$ python3 -q
>>> import numpy as np
>>> np.set_printoptions(precision=3, suppress=True, linewidth=120)
>>> m1 = np.load("sample1.npy")
>>> print(m1)
[[0 0 0]
 [0 0 1]
 [0 1 0]]
>>> print([round(float(x), 3) for x in np.linalg.svd(m1, compute_uv=False)[:3]])
[1.0, 1.0, 0.0]
>>> print(np.round(np.linalg.norm(m1, 2) / np.linalg.norm(m1), 3))
0.707
>>> rank = np.linalg.matrix_rank(m1)
>>> print(rank)
2
>>> ns = np.linalg.svd(m1)[2][rank:].T
>>> print(np.allclose(m1 @ ns, 0))
True
>>> print(np.linalg.matrix_rank(m1.T @ m1), np.linalg.matrix_rank(m1 @ m1.T))
2 2
>>> print(ns @ ns.T)
[[1. 0. 0.]
 [0. 0. 0.]
 [0. 0. 0.]]
>>> print([int(np.linalg.matrix_rank(m1[:i])) for i in range(1, len(m1) + 1)])
[0, 1, 2]
>>> left, s, Vh = np.linalg.svd(m1)
>>> evecs = Vh[:(s > 1e-8).sum()]
>>> rng = np.random.default_rng(3)
>>> x0 = m1[2] + -2 * m1[0] + rng.integers(2) * np.eye(3)[2]
>>> print(x0)
[0. 1. 1.]
>>> print(np.linalg.matrix_rank(np.vstack([m1, x0])))
2
>>> print(np.diag(evecs.T @ evecs))
[0. 1. 1.]
>>> print(evecs.T @ evecs)
[[0. 0. 0.]
 [0. 1. 0.]
 [0. 0. 1.]]
>>> data = np.load("test2.npy")
>>> print(data)
[[  0   0   1   0  -2]
 [ 10   2   2   2  -2]
 [-10   1   1  -2   1]]
>>> def softmax(z):
...     e = np.exp(z - z.max(axis=-1, keepdims=True))
...     return e / e.sum(axis=-1, keepdims=True)
... 
>>> print(np.round(softmax(data[2] + -3), 3) + 0)
[0.    0.328 0.328 0.016 0.328]
>>> print(np.round(softmax(data[2]), 3) + 0)
[0.    0.328 0.328 0.016 0.328]
>>> S = data @ data.T / np.sqrt(5)
>>> print(np.round(softmax(S + np.triu(np.full(S.shape, -np.inf), 1)), 3) + 0)
[[1. 0. 0.]
 [0. 1. 0.]
 [0. 0. 1.]]
>>> print(np.round(softmax(S), 3) + 0)
[[0.38  0.594 0.026]
 [0.    1.    0.   ]
 [0.    0.    1.   ]]
>>> left, s, Vh = np.linalg.svd(data, full_matrices=False)
>>> print(np.abs(Vh[0]))
[0.967 0.052 0.053 0.193 0.149]
>>> print(s)
[14.619  3.353  1.742]
>>> print(np.cumsum(s ** 2) / np.sum(s ** 2))
[0.937 0.987 1.   ]
>>> print(s / s[0])
[1.    0.229 0.119]
>>> print(left.shape, s.shape, Vh.shape)
(3, 3) (3,) (3, 5)
>>> print(np.round(left.T @ left, 3) + 0)
[[1. 0. 0.]
 [0. 1. 0.]
 [0. 0. 1.]]
>>> x0 = np.array([-2, -2, 3, 3, -2])
>>> print(data * x0)
[[  0   0   3   0   4]
 [-20  -4   6   6   4]
 [ 20  -2   3  -6  -2]]
>>> print(data @ np.ones(5))
[-1. 14. -9.]
>>> print(np.sign((data @ x0).round(6)))
[ 1 -1  1]
>>> print(data @ (2 * x0))
[ 14 -16  26]
>>> print(data @ x0)
[ 7 -8 13]
>>> B = data / np.linalg.norm(data, axis=1, keepdims=True)
>>> gram = B @ B.T
>>> print(gram[0])
[ 1.     0.249 -0.043]
>>> print(np.linalg.norm(B, axis=1))
[1. 1. 1.]
>>> print((np.abs(gram) > 0.9).astype(int))
[[1 0 0]
 [0 1 1]
 [0 1 1]]
>>> F = np.loadtxt("out17.csv", delimiter=",")
>>> print(F)
[[-2. -1. -2. -2.]
 [ 2.  0.  1.  2.]
 [ 3. -2. -3.  0.]]
>>> x0 = np.array([3, 3, 3, 1])
>>> a = np.maximum(F @ x0, 0)
>>> print(np.maximum(F @ (3 * x0), 0))
[ 0. 33.  0.]
>>> print(np.maximum(F @ x0, 0) - np.maximum(-F @ x0, 0))
[-17.  11.  -6.]
>>> print(np.tanh(F @ x0))
[-1.  1. -1.]
>>> print(F.T @ a)
[22.  0. 11. 22.]
>>> print(np.diff(F, axis=0))
[[ 4.  1.  3.  4.]
 [ 1. -2. -4. -2.]]
>>> print(F.mean(axis=0))
[ 1.    -1.    -1.333  0.   ]
>>> print(np.unravel_index(np.abs(F).argmax(), F.shape))
(np.int64(2), np.int64(0))
>>> print(F - F[0])
[[ 0.  0.  0.  0.]
 [ 4.  1.  3.  4.]
 [ 5. -1. -1.  2.]]
>>> print(np.linalg.svd(F, compute_uv=False))
[4.762 4.595 0.459]
>>> left, s, Vh = np.linalg.svd(F)
>>> print(np.argmax(s[:-1] / (s[1:] + 1e-6)) + 1)
2
>>> B = left[:, :2] @ np.diag(s[:2]) @ Vh[:2]
>>> print(B)
[[-1.872 -0.814 -2.003 -2.176]
 [ 2.157  0.228  0.996  1.784]
 [ 2.967 -2.048 -2.999  0.046]]
>>> print(round(float(np.abs(F - B).max()), 3))
0.228
>>> print(np.linalg.matrix_rank(B))
2
>>> left, s, Vh = np.linalg.svd(F, full_matrices=False)
>>> print((s > 1e-8).sum())
3
>>> print(np.allclose(left * s @ Vh, F))
True
>>> print(s / s[0])
[1.    0.965 0.096]
>>> mat = np.loadtxt("m.csv", delimiter=",")
>>> print(mat)
[[-0.932  0.354 -0.078]
 [-0.127 -0.119  0.985]
 [ 0.339  0.928  0.155]]
>>> x0 = np.array([7, 1, 5])
>>> print(round(float(np.linalg.det(mat)), 3))
1.0
>>> print([p for p in range(1, 25) if np.allclose(np.linalg.matrix_power(mat, p), np.eye(3))])
[]
>>> print(np.sort(np.abs(np.degrees(np.angle(np.linalg.eigvals(mat))))))
[  0.    161.376 161.376]
>>> B = mat + rng.integers(-2, 3, (3, 1)) @ rng.integers(-2, 3, (1, 3))
>>> print(B)
[[ 3.068 -3.646 -4.078]
 [ 3.873 -4.119 -3.015]
 [ 2.339 -1.072 -1.845]]
>>> print(np.round(np.linalg.svd(B - mat, compute_uv=False), 3) + 0)
[10.392  0.     0.   ]
>>> print(B - mat)
[[ 4. -4. -4.]
 [ 4. -4. -4.]
 [ 2. -2. -2.]]
>>> print(np.linalg.matrix_rank(B - mat, tol=1e-8))
1
>>> print(np.poly(mat))
[ 1.     0.895 -0.895 -1.   ]
>>> print(round(np.linalg.det(mat.T), 3))
1.0
>>> print(round(float(np.linalg.eigvals(mat).sum().real), 3))
-0.895
>>> print(round(float(np.einsum("ij,ji->", mat, mat)), 3))
2.592
>>> print(round(float(np.linalg.det(mat[::-1])), 3))
-1.0
>>> B = np.linalg.inv(mat)
>>> print(round(np.linalg.cond(mat), 3))
1.0
>>> print(B)
[[-0.932 -0.127  0.339]
 [ 0.354 -0.119  0.928]
 [-0.078  0.985  0.155]]
>>> print(round(float(np.linalg.slogdet(mat)[0]), 3))
1.0
>>> print(np.linalg.inv(B))
[[-0.932  0.354 -0.078]
 [-0.127 -0.119  0.985]
 [ 0.339  0.928  0.155]]
>>> print(np.linalg.pinv(mat))
[[-0.932 -0.127  0.339]
 [ 0.354 -0.119  0.928]
 [-0.078  0.985  0.155]]
>>> X = np.load("mat.npy")
>>> print(X)
[[ 0.655 -1.798  0.362  0.143  0.435]
 [ 0.218  0.561  1.591 -0.599  0.865]
 [-1.528 -0.647  0.653 -0.51  -0.75 ]
 [-0.655  0.107  0.474  1.77   0.451]
 [ 0.873  0.156  0.83   0.478 -1.516]]
>>> W1 = np.array([[1, -2, -2, 1, 1, -1],
...     [-1, -2, 2, 1, 2, 2],
...     [-2, 2, 1, 2, 1, -1],
...     [-1, 0, -2, 0, 1, 2],
...     [1, -2, -2, 1, -1, -2]])
>>> beta = np.array([2, 1, 0, 2, 0, 1])
>>> H = np.maximum(X @ W1 + beta, 0)
>>> print((H > 0).astype(int))
[[1 1 0 1 0 0]
 [0 1 1 1 1 0]
 [0 1 1 1 0 1]
 [0 1 0 1 1 1]
 [0 1 1 1 1 1]]
>>> print(np.linalg.matrix_rank(H))
5
>>> print((H > 0).mean(axis=0))
[0.2 1.  0.6 1.  0.6 0.6]
>>> C = np.array([[2, 1], [2, 1], [0, 0], [1, 2], [0, -1], [1, 1]])
>>> print(H @ C)
[[16.337 11.192]
 [ 8.61  13.076]
 [17.752  9.981]
 [11.163 10.522]
 [14.034  9.566]]
